$ ipython --no-banner

In [1]: import numpy as np

In [2]: np.set_printoptions(precision=2, suppress=True, linewidth=100)

In [3]: def rnd(a):
   ...:     return np.round(a, 2) + 0
   ...: 

In [4]: rng = np.random.default_rng(4992)

In [5]: idx = rng.integers(0, 3, 4)

In [6]: mat = np.array([[-3, 2, -3, -1], [3, -1, -1, 2], [-1, 0, 0, 0], [-2, 0, 1, -1]]) * (idx[:, None] == idx)

In [7]: print(mat)
[[-3  2  0  0]
 [ 3 -1  0  0]
 [ 0  0  0  0]
 [ 0  0  0 -1]]

In [8]: # splits into 3 blocks

In [9]: A2 = np.array([[-3, -2], [1, 3]])

In [10]: W2 = np.kron(A2, mat)

In [11]: print(W2.shape)
(8, 8)

In [12]: print(np.linalg.matrix_rank(W2))
6

In [13]: r = np.linalg.matrix_rank(mat)

In [14]: print(r)
3

In [15]: N = np.linalg.svd(mat)[2][r:].T

In [16]: print([int(np.linalg.matrix_rank(np.delete(mat, i, axis=0))) for i in range(4)])
[2, 2, 3, 2]

In [17]: print(np.linalg.matrix_rank(mat.T @ mat), np.linalg.matrix_rank(mat @ mat.T))
3 3

In [18]: print(np.unique(mat.round(6), axis=0).shape)
(4, 4)

In [19]: print(np.allclose(mat[:-1].T @ np.linalg.lstsq(mat[:-1].T, mat[-1])[0], mat[-1]))
False

In [20]: try:
    ...:     np.linalg.inv(mat)
    ...: except np.linalg.LinAlgError as e:
    ...:     print(repr(e))
    ...: 
LinAlgError('Singular matrix')

In [21]: arr = np.load("data.npy")

In [22]: print(arr)
[[-1 -1 -1 -1 -1 -1]
 [ 1  1  1  1  1  1]
 [ 1  2  1  2  1  2]
 [-1 -1 -1 -1 -1 -1]
 [ 1  1  1  1  1  1]
 [ 1  2  1  2  1  2]]

In [23]: # columns 0 and 2 are equal

In [24]: print(np.linalg.matrix_rank(arr, rtol=0.1))
2
